$ python -q
>>> import numpy as np
>>> np.set_printoptions(precision=3, suppress=True, linewidth=120, sign=" ")
>>> def tidy(a):
...     return np.round(a, 3) + 0
... 
>>> mat = np.load("x.npy")
>>> print(mat)
[[ -2   0   0   2   2   2   0  -1  10   1]
 [ -1   0   0  -1  -2   1  -1  -2   5   0]
 [  0   1   0  -1   1  -2  -2  -2 -10   0]
 [  2   1   2   0  -1   1   0   0   5  -2]
 [ -1   1  -2   1   0   1  -2  -2   5   2]
 [  2  -2  -2   1   1   0   0   0   0   2]]
>>> # column 8 is much longer than the rest
>>> B = mat / np.linalg.norm(mat, axis=1, keepdims=True)
>>> G = B @ B.T
>>> print(tidy(np.degrees(np.arccos(np.clip(G[4, 0], -1, 1)))))
34.575
>>> print(tidy(G[4]))
[ 0.823  0.784 -0.612  0.401  1.     0.176]
>>> M = np.array([[-2.0, -3.0, 0.0, 0.0, 0.0, 0.0],
...     [2.0, -2.0, 3.0, 0.0, 0.0, 0.0],
...     [2.0, -2.0, -3.0, 0.0, 0.0, 0.0],
...     [0.0, 0.0, 0.0, 2.0, -3.0, 2.0],
...     [0.0, 0.0, 0.0, 2.0, 0.0, -3.0],
...     [0.0, 0.0, 0.0, 1.0, -2.0, 2.0]])
>>> print([round(float(x), 3) for x in np.linalg.svd(M, compute_uv=False)[:3]])
[5.177, 4.243, 4.207]
>>> print(np.argsort(-np.linalg.norm(M, axis=0).round(6), kind="stable")[:3])
[ 2  1  5]
>>> print(np.linalg.matrix_rank(M, rtol=0.1))
5
>>> B = np.array([[-4, -1], [1, -3], [5, -1], [-1, -3], [-5, 5], [-2, 2]])
>>> print(np.einsum("ik,kj->ij", M, B))
[[  5.  11.]
 [  5.   1.]
 [-25.   7.]
 [  9. -17.]
 [  4. -12.]
 [  5.  -9.]]
>>> print(np.linalg.matrix_rank(M @ B))
2
>>> print(np.unravel_index(np.abs(M).argmax(), M.shape))
(np.int64(0), np.int64(1))
>>> print(tidy(np.linalg.svd(M, compute_uv=False)))
[ 5.177  4.243  4.207  3.492  3.361  0.055]
>>> print(M.sum(axis=1))
[-5.  3. -3.  1. -1.  1.]
>>> print(M.shape)
(6, 6)
>>> print(tidy(np.linalg.norm(M)))
9.274
>>> X = np.loadtxt("data.csv", delimiter=",")
>>> print(X)
[[ 0.4    1.6    0.7    0.3   -0.7   -0.1   -1.5    1.8   -0.1    1.     2.6  ]
 [-1.6    1.7   -0.8   -0.3    0.4    2.7   -0.7    0.6   -1.1    1.3   -1.7  ]
 [-0.6    0.1   -0.7   -0.2    0.9    1.1   -1.2   -1.5    0.    -0.4    0.2  ]
 [-0.1    0.6    0.8    1.4    0.4    0.3    0.3   -0.2    0.4    0.3   -0.8  ]
 [ 1.1   -0.7    0.3    0.4    0.9    0.     1.     0.9    0.    -0.5    1.   ]
 [-0.4   -0.4    1.2    1.4   -2.5   -0.3    1.6    0.3    0.3    0.1   -1.   ]
 [-0.7   -1.4   -1.4    1.6    0.6    0.6    0.     1.2   -1.1    0.1   -1.2  ]
 [-0.1   -0.5    0.9    1.     0.1   -0.9   -1.1    0.5    1.4    0.4    0.4  ]
 [ 1.2   -0.9   -1.5   -1.6    0.9    0.8   -2.4   -2.2   -1.7    0.6   -0.9  ]
 [ 0.392  1.596  0.697  0.282 -0.726 -0.141 -1.495  1.781 -0.077  0.987  2.622]]
>>> x = np.array([0, 1, -1, 1, 2, 1])
>>> h = np.maximum(M @ x, 0)
>>> print(h)
[ 0.  0.  1.  0.  0.  0.]
>>> print(tidy(np.tanh(M @ x)))
[-0.995 -1.     0.762 -0.964 -0.762 -0.762]
>>> print(M.T @ h)
[ 2. -2. -3.  0.  0.  0.]
>>> B = X / np.sqrt((X ** 2).mean(axis=1, keepdims=True))
>>> print(np.linalg.matrix_rank(X - X.mean(axis=1, keepdims=True)))
10
>>> print(tidy(B[5]))
[-0.357 -0.357  1.071  1.249 -2.231 -0.268  1.428  0.268  0.268  0.089 -0.892]
>>> print(np.linalg.matrix_rank(B) == np.linalg.matrix_rank(X))
True
>>> left, sig, Vh = np.linalg.svd(X, full_matrices=False)
>>> print(tidy(np.sqrt((sig ** 2).sum())), tidy(np.linalg.norm(X)))
11.255 11.255
>>> print(tidy(Vh @ Vh.T))
[[ 1.  0.  0.  0.  0.  0.  0.  0.  0.  0.]
 [ 0.  1.  0.  0.  0.  0.  0.  0.  0.  0.]
 [ 0.  0.  1.  0.  0.  0.  0.  0.  0.  0.]
 [ 0.  0.  0.  1.  0.  0.  0.  0.  0.  0.]
 [ 0.  0.  0.  0.  1.  0.  0.  0.  0.  0.]
 [ 0.  0.  0.  0.  0.  1.  0.  0.  0.  0.]
 [ 0.  0.  0.  0.  0.  0.  1.  0.  0.  0.]
 [ 0.  0.  0.  0.  0.  0.  0.  1.  0.  0.]
 [ 0.  0.  0.  0.  0.  0.  0.  0.  1.  0.]
 [ 0.  0.  0.  0.  0.  0.  0.  0.  0.  1.]]
>>> print(left.shape, sig.shape, Vh.shape)
(10, 10) (10,) (10, 11)
>>> x = np.array([2, -2, -2, -2, 0, 2, -3, -3, 0, 0, 0])
>>> print(tidy(np.einsum("ij,j->i", X, x)))
[ -5.5     1.3    10.7    -5.5    -3.5   -11.5    -1.4    -3.     25.8    -5.506]
>>> print(tidy(X @ (2 * x)))
[-11.      2.6    21.4   -11.     -7.    -23.     -2.8    -6.     51.6   -11.012]
>>> print(X @ np.eye(11)[6])
[-1.5   -0.7   -1.2    0.3    1.     1.6    0.    -1.1   -2.4   -1.495]
>>> print(tidy((X * x).sum(axis=1)))
[ -5.5     1.3    10.7    -5.5    -3.5   -11.5    -1.4    -3.     25.8    -5.506]
>>> print((X @ x).argmax())
8
>>> print(tidy(X @ x))
[ -5.5     1.3    10.7    -5.5    -3.5   -11.5    -1.4    -3.     25.8    -5.506]
>>> m1 = np.loadtxt("a.csv", delimiter=",")
>>> print(m1)
[[ 0.  1.  1.  1.  1.  1.  1.  1.  1.  1.]
 [ 1.  0.  1.  1.  1.  1.  1.  1.  1.  1.]
 [ 1.  1.  0.  1.  1.  1.  1.  1.  1.  1.]
 [ 1.  1.  1.  0.  1.  1.  1.  1.  1.  1.]
 [ 1.  1.  1.  1.  0.  1.  1.  1.  1.  1.]
 [ 1.  1.  1.  1.  1.  0.  1.  1.  1.  1.]
 [ 1.  1.  1.  1.  1.  1.  0.  1.  1.  1.]
 [ 1.  1.  1.  1.  1.  1.  1.  0.  1.  1.]
 [ 1.  1.  1.  1.  1.  1.  1.  1.  0.  1.]
 [ 1.  1.  1.  1.  1.  1.  1.  1.  1.  0.]]
>>> print(tidy(np.linalg.det(m1)))
-9.0
>>> print((m1 + m1.T) / 2)
[[ 0.  1.  1.  1.  1.  1.  1.  1.  1.  1.]
 [ 1.  0.  1.  1.  1.  1.  1.  1.  1.  1.]
 [ 1.  1.  0.  1.  1.  1.  1.  1.  1.  1.]
 [ 1.  1.  1.  0.  1.  1.  1.  1.  1.  1.]
 [ 1.  1.  1.  1.  0.  1.  1.  1.  1.  1.]
 [ 1.  1.  1.  1.  1.  0.  1.  1.  1.  1.]
 [ 1.  1.  1.  1.  1.  1.  0.  1.  1.  1.]
 [ 1.  1.  1.  1.  1.  1.  1.  0.  1.  1.]
 [ 1.  1.  1.  1.  1.  1.  1.  1.  0.  1.]
 [ 1.  1.  1.  1.  1.  1.  1.  1.  1.  0.]]
>>> print(np.allclose(m1, m1.T))
True
>>> print(np.allclose(m1 @ m1.T, m1.T @ m1))
True
>>> print(np.trace(m1))
0.0
>>> print(m1 @ m1)
[[ 9.  8.  8.  8.  8.  8.  8.  8.  8.  8.]
 [ 8.  9.  8.  8.  8.  8.  8.  8.  8.  8.]
 [ 8.  8.  9.  8.  8.  8.  8.  8.  8.  8.]
 [ 8.  8.  8.  9.  8.  8.  8.  8.  8.  8.]
 [ 8.  8.  8.  8.  9.  8.  8.  8.  8.  8.]
 [ 8.  8.  8.  8.  8.  9.  8.  8.  8.  8.]
 [ 8.  8.  8.  8.  8.  8.  9.  8.  8.  8.]
 [ 8.  8.  8.  8.  8.  8.  8.  9.  8.  8.]
 [ 8.  8.  8.  8.  8.  8.  8.  8.  9.  8.]
 [ 8.  8.  8.  8.  8.  8.  8.  8.  8.  9.]]
>>> print(tidy(np.linalg.matrix_power(m1, 2)))
[[ 9.  8.  8.  8.  8.  8.  8.  8.  8.  8.]
 [ 8.  9.  8.  8.  8.  8.  8.  8.  8.  8.]
 [ 8.  8.  9.  8.  8.  8.  8.  8.  8.  8.]
 [ 8.  8.  8.  9.  8.  8.  8.  8.  8.  8.]
 [ 8.  8.  8.  8.  9.  8.  8.  8.  8.  8.]
 [ 8.  8.  8.  8.  8.  9.  8.  8.  8.  8.]
 [ 8.  8.  8.  8.  8.  8.  9.  8.  8.  8.]
 [ 8.  8.  8.  8.  8.  8.  8.  9.  8.  8.]
 [ 8.  8.  8.  8.  8.  8.  8.  8.  9.  8.]
 [ 8.  8.  8.  8.  8.  8.  8.  8.  8.  9.]]
